In [1]: import numpy as np

In [2]: import numpy.linalg as la

In [3]: np.set_printoptions(suppress=True, linewidth=200)

In [4]: M = np.load("layer2.npy")

In [5]: M.round(3)
Out[5]: 
array([[  1.475,   8.346,   6.436,   3.017,   8.46 ,  -4.477,   5.41 ],
       [  2.115,   7.203,   5.191,   3.068,   6.929,  -2.998,   5.159],
       [  2.535, -11.975,  -8.19 ,  -7.786,  -3.29 ,  18.076,  -4.22 ],
       [ 15.105,  17.799,   2.968,  24.092,  -7.259,  -9.833,  16.952],
       [ -1.5  ,  -1.849,   1.648,  -6.388,   7.826,   5.563,  -1.175],
       [  1.092,  -3.714,  -1.508,  -4.545,   3.005,   8.54 ,  -0.811],
       [ 10.749,   7.193,  -1.095,  12.874,  -6.026,   0.153,   9.471],
       [ 11.427,   5.466,  -2.766,  12.624,  -7.907,   2.284,   8.946],
       [  5.658,   6.455,   2.105,   6.653,   1.241,  -0.894,   6.557],
       [  8.186,  -9.339, -10.503,   0.193, -10.448,  17.255,  -0.076],
       [ 10.455,   3.623,  -3.316,  10.431,  -7.372,   3.941,   7.539]])

In [6]: rk = la.matrix_rank(M)

In [7]: rk
Out[7]: np.int64(3)

In [8]: N = la.svd(M)[2][rk:].T

In [9]: [int(la.matrix_rank(np.delete(M, i, axis=0))) for i in range(11)]
Out[9]: [3, 3, 3, 3, 3, 3, 3, 3, 3, 3, 3]

In [10]: np.allclose(M @ N, 0)
Out[10]: True

In [11]: la.matrix_rank(M.T @ M), la.matrix_rank(M @ M.T)
Out[11]: (np.int64(3), np.int64(3))

In [12]: Uu, sv, VT = la.svd(M)

In [13]: sv.round(3) + 0
Out[13]: array([56.889, 39.154, 16.15 ,  0.   ,  0.   ,  0.   ,  0.   ])

In [14]: Y = Uu[:, :3] @ np.diag(sv[:3]) @ VT[:3]

In [15]: round(la.norm(M - Y, 2), 3), round(float(sv[3]), 3)
Out[15]: (np.float64(0.0), 0.0)

In [16]: np.round(la.norm(M - Y) / la.norm(M), 3)
Out[16]: np.float64(0.0)
